$ python3 -q
>>> import numpy as np
>>> import numpy.linalg as la
>>> np.set_printoptions(suppress=True, linewidth=120)
>>> rnd = lambda a: np.round(a, 2) + 0
>>> M = np.loadtxt("block0.csv", delimiter=",")
>>> M
array([[3., 3., 0., 3., 2., 3., 3.],
       [3., 2., 2., 2., 1., 2., 3.],
       [0., 0., 0., 3., 0., 1., 1.],
       [1., 3., 3., 2., 3., 0., 0.],
       [3., 2., 0., 0., 0., 0., 1.],
       [2., 0., 1., 3., 1., 0., 2.],
       [0., 0., 3., 3., 0., 3., 1.]])
>>> u = np.array([1, 0, 0, 1, 2, 0, 2])
>>> other = M + np.outer(u, np.eye(7)[5])
>>> la.matrix_rank(la.inv(other) - la.inv(M), tol=1e-8)
np.int64(1)
>>> other
array([[3., 3., 0., 3., 2., 4., 3.],
       [3., 2., 2., 2., 1., 2., 3.],
       [0., 0., 0., 3., 0., 1., 1.],
       [1., 3., 3., 2., 3., 1., 0.],
       [3., 2., 0., 0., 0., 2., 1.],
       [2., 0., 1., 3., 1., 0., 2.],
       [0., 0., 3., 3., 0., 5., 1.]])
>>> la.matrix_rank(other - M)
np.int64(1)
>>> m1 = np.array([[-13.37, -2.3, -14.69],
...     [-6.69, 18.83, -0.9],
...     [-9.05, 5.2, -17.06],
...     [2.36, -7.67, -18.32],
...     [19.44, -0.72, 4.66],
...     [-11.54, -7.56, 14.48],
...     [-2.37, 19.76, 1.94],
...     [-14.28, -4.75, 13.17],
...     [-1.37, -8.4, -18.1],
...     [9.87, -10.17, 14.11],
...     [4.04, -19.54, -1.32],
...     [10.19, 2.28, 17.06],
...     [-13.45, 13.67, 5.66],
...     [-13.54, 3.18, -14.37],
...     [14.03, -2.68, 14.0],
...     [8.43, -11.39, 14.11],
...     [-16.98, -10.12, -3.02],
...     [14.19, -12.32, 6.84],
...     [4.5, 15.87, 11.31]])
>>> m1
array([[-13.37,  -2.3 , -14.69],
       [ -6.69,  18.83,  -0.9 ],
       [ -9.05,   5.2 , -17.06],
       [  2.36,  -7.67, -18.32],
       [ 19.44,  -0.72,   4.66],
       [-11.54,  -7.56,  14.48],
       [ -2.37,  19.76,   1.94],
       [-14.28,  -4.75,  13.17],
       [ -1.37,  -8.4 , -18.1 ],
       [  9.87, -10.17,  14.11],
       [  4.04, -19.54,  -1.32],
       [ 10.19,   2.28,  17.06],
       [-13.45,  13.67,   5.66],
       [-13.54,   3.18, -14.37],
       [ 14.03,  -2.68,  14.  ],
       [  8.43, -11.39,  14.11],
       [-16.98, -10.12,  -3.02],
       [ 14.19, -12.32,   6.84],
       [  4.5 ,  15.87,  11.31]])
>>> Xs = m1 - m1.mean(axis=0)
>>> left, sigma, vt = la.svd(Xs, full_matrices=False)
>>> rnd((sigma ** 2).sum() ** 2 / (sigma ** 4).sum())
np.float64(2.61)
>>> np.abs(left[:, 0]).argmax()
np.int64(13)
>>> np.searchsorted(np.cumsum(sigma ** 2) / (sigma ** 2).sum(), 0.9) + 1
np.int64(3)
>>> rnd(Xs.mean(axis=0))
array([0., 0., 0.])
>>> rnd(sigma ** 2 / (sigma ** 2).sum())
array([0.5 , 0.32, 0.18])
>>> rnd(sigma)
array([61.24, 49.01, 37.01])
>>> rnd(np.abs(vt[-1]))
array([0.75, 0.41, 0.52])
